$ ipython --no-banner

In [1]: import numpy as np

In [2]: import numpy.linalg as la

In [3]: np.set_printoptions(precision=2, suppress=True, linewidth=140)

In [4]: J = np.array([[4, 4, 1],
   ...:     [5, 2, 4],
   ...:     [5, 1, 0],
   ...:     [8, 3, -1],
   ...:     [5, 5, -2],
   ...:     [2, 10, -7],
   ...:     [4, 13, -2],
   ...:     [7, 9, -2],
   ...:     [2, 4, -1],
   ...:     [7, 7, -2],
   ...:     [5, 7, -4],
   ...:     [6, 5, -6],
   ...:     [10, 8, -10],
   ...:     [10, 6, -13]])

In [5]: print(J)
[[  4   4   1]
 [  5   2   4]
 [  5   1   0]
 [  8   3  -1]
 [  5   5  -2]
 [  2  10  -7]
 [  4  13  -2]
 [  7   9  -2]
 [  2   4  -1]
 [  7   7  -2]
 [  5   7  -4]
 [  6   5  -6]
 [ 10   8 -10]
 [ 10   6 -13]]

In [6]: rng = np.random.default_rng(94)

In [7]: Y = J + rng.integers(-2, 3, (14, 1)) @ rng.integers(-2, 3, (1, 3))

In [8]: print(Y)
[[  6   0   1]
 [  6   0   4]
 [  3   5   0]
 [  7   5  -1]
 [  6   3  -2]
 [  1  12  -7]
 [  4  13  -2]
 [  9   5  -2]
 [  4   0  -1]
 [  8   5  -2]
 [  3  11  -4]
 [  7   3  -6]
 [  9  10 -10]
 [ 10   6 -13]]

In [9]: print(np.abs(Y - J).sum(axis=1))
[6 3 6 3 3 3 0 6 6 3 6 3 3 0]

In [10]: print(la.matrix_rank(Y - J, tol=1e-8))
1

In [11]: idx = J[:, 2] > np.median(J[:, 2])

In [12]: u = J[idx].mean(axis=0) - J[~idx].mean(axis=0)

In [13]: print(u)
[-1.42 -4.98  5.93]

In [14]: print(((J - J.mean(axis=0)) @ u > 0).astype(int))
[1 1 1 1 1 0 0 0 1 1 0 0 0 0]

In [15]: print(round((((J - J.mean(axis=0)) @ u > 0) == idx).mean(), 2))
0.86
